>>> import numpy as np
>>> from numpy import linalg as LA
>>> np.set_printoptions(precision=3, suppress=True, linewidth=120, legacy="1.25")
>>> M2 = np.array([[0.5, 1.3],
...     [-0.7, -1.3],
...     [1.2, 0.9],
...     [0.5, 1.3],
...     [0.1, 0.9],
...     [0.2, -1.4],
...     [0.8, 0.1],
...     [0.3, 0.1]])
>>> Z = np.array([[1.3, 0.4, 0.5], [-2.5, -0.6, -1.3]])
>>> X = M2 @ Z
>>> print(X)
[[-2.6  -0.58 -1.44]
 [ 2.34  0.5   1.34]
 [-0.69 -0.06 -0.57]
 [-2.6  -0.58 -1.44]
 [-2.12 -0.5  -1.12]
 [ 3.76  0.92  1.92]
 [ 0.79  0.26  0.27]
 [ 0.14  0.06  0.02]]
>>> print(round(np.trace(LA.pinv(X) @ X), 3))
2.0
>>> print(LA.lstsq(X[:-1].T, X[-1])[2])
2
>>> print(X @ LA.pinv(X) @ X)
[[-2.6  -0.58 -1.44]
 [ 2.34  0.5   1.34]
 [-0.69 -0.06 -0.57]
 [-2.6  -0.58 -1.44]
 [-2.12 -0.5  -1.12]
 [ 3.76  0.92  1.92]
 [ 0.79  0.26  0.27]
 [ 0.14  0.06  0.02]]
>>> print(np.abs(np.diag(LA.qr(X)[1])) > 1e-9)
[ True  True False]
>>> J = np.load("block14.npy")
>>> print(J)
[[-0.037  0.195  0.493  0.376 -0.225]
 [ 1.161  3.535  2.901  2.578 -1.787]
 [ 0.055 -1.54  -3.239 -4.046  1.261]
 [-0.021  0.959  2.18   2.547 -0.801]
 [ 0.07   1.71   3.516  3.667 -1.376]
 [ 0.458 -0.161 -2.158 -2.608  0.591]
 [ 0.227 -1.632 -4.487 -4.929  1.584]
 [ 0.073  0.25   0.264  0.536 -0.099]
 [-0.116 -1.899 -3.788 -3.827  1.475]
 [-0.048  0.2    0.367  0.329 -0.194]
 [ 0.064  1.583  3.224  4.144 -1.217]
 [ 0.251 -0.942 -3.239 -4.26   1.033]
 [-0.004 -1.676 -3.824 -4.358  1.394]
 [-0.457 -1.303 -0.864 -0.981  0.612]
 [ 0.14  -0.696 -2.008 -2.542  0.671]
 [ 0.608  1.25   0.482  0.209 -0.446]]
>>> dist = LA.norm(J[:, None] - J[None], axis=-1)
>>> print(dist[:5, :5])
[[ 0.     5.067  6.222  2.911  4.858]
 [ 5.067  0.    10.856  3.086  2.501]
 [ 6.222 10.856  0.     9.129 11.074]
 [ 2.911  3.086  9.129  0.     1.985]
 [ 4.858  2.501 11.074  1.985  0.   ]]
>>> print(dist.mean(axis=1).argmax())
1
>>> print(dist.shape)
(16, 16)
>>> print(LA.matrix_rank(dist ** 2))
7
>>> print(np.unravel_index(dist.round(6).argmax(), dist.shape))
(6, 10)
>>> print(dist[4].round(6).argsort(kind="stable")[:4])
[ 4 10  3  1]
>>> Ac = (J - J.mean(axis=0)) / J.std(axis=0)
>>> print(Ac.std(axis=0))
[1. 1. 1. 1. 1.]
>>> c = LA.lstsq(np.delete(Ac, 0, axis=1), Ac[:, 0])[0]
>>> print(round(float(1 - np.var(Ac[:, 0] - np.delete(Ac, 0, axis=1) @ c)), 3))
0.997
>>> print(np.abs(c).argmax())
0
>>> print(c)
[ 3.681  1.069 -0.687  3.555]
>>> C2 = np.cov(J, rowvar=False)
>>> print(np.median(J, axis=0))
[ 0.067  0.017 -0.3   -0.386  0.246]
>>> print(np.argsort(-J.std(axis=0).round(6), kind="stable"))
[3 2 1 4 0]
>>> print(np.round(LA.eigvalsh(C2)[::-1], 3) + 0)
[19.641  0.622  0.032  0.002  0.   ]
>>> print(round(np.corrcoef(J[:, 4], J[:, 3])[0, 1], 3))
-0.964
>>> print(np.argwhere(np.triu(np.abs(np.corrcoef(J.T)) > 0.8, 1)))
[[1 2]
 [1 3]
 [1 4]
 [2 3]
 [2 4]
 [3 4]]
>>> print(np.polyfit(J[:, 4], J[:, 3], 1))
[-2.723 -0.401]
>>> hat = J @ LA.solve(J.T @ J, J.T)
>>> print(hat @ J[:, 3])
[ 0.376  2.578 -4.046  2.547  3.667 -2.608 -4.929  0.536 -3.827  0.329  4.144 -4.26  -4.358 -0.981 -2.542  0.209]
>>> print(round(float(np.trace(hat)), 3))
5.0
>>> print(np.diag(hat))
[0.25  0.696 0.525 0.063 0.219 0.197 0.304 0.211 0.387 0.224 0.319 0.566 0.215 0.227 0.246 0.349]
>>> Ac = J - J.mean(axis=0)
>>> vecs = LA.svd(Ac)[2][:1]
>>> M2 = Ac - Ac @ vecs.T @ vecs
>>> print(LA.norm(M2, axis=1).round(6).argmax())
1
>>> print(M2.std(axis=0))
[0.337 0.598 0.137 0.307 0.173]
>>> print(round(LA.norm(M2) / LA.norm(Ac), 3))
0.18
>>> print(np.cov(Ac @ vecs.T, rowvar=False))
19.64073603493174
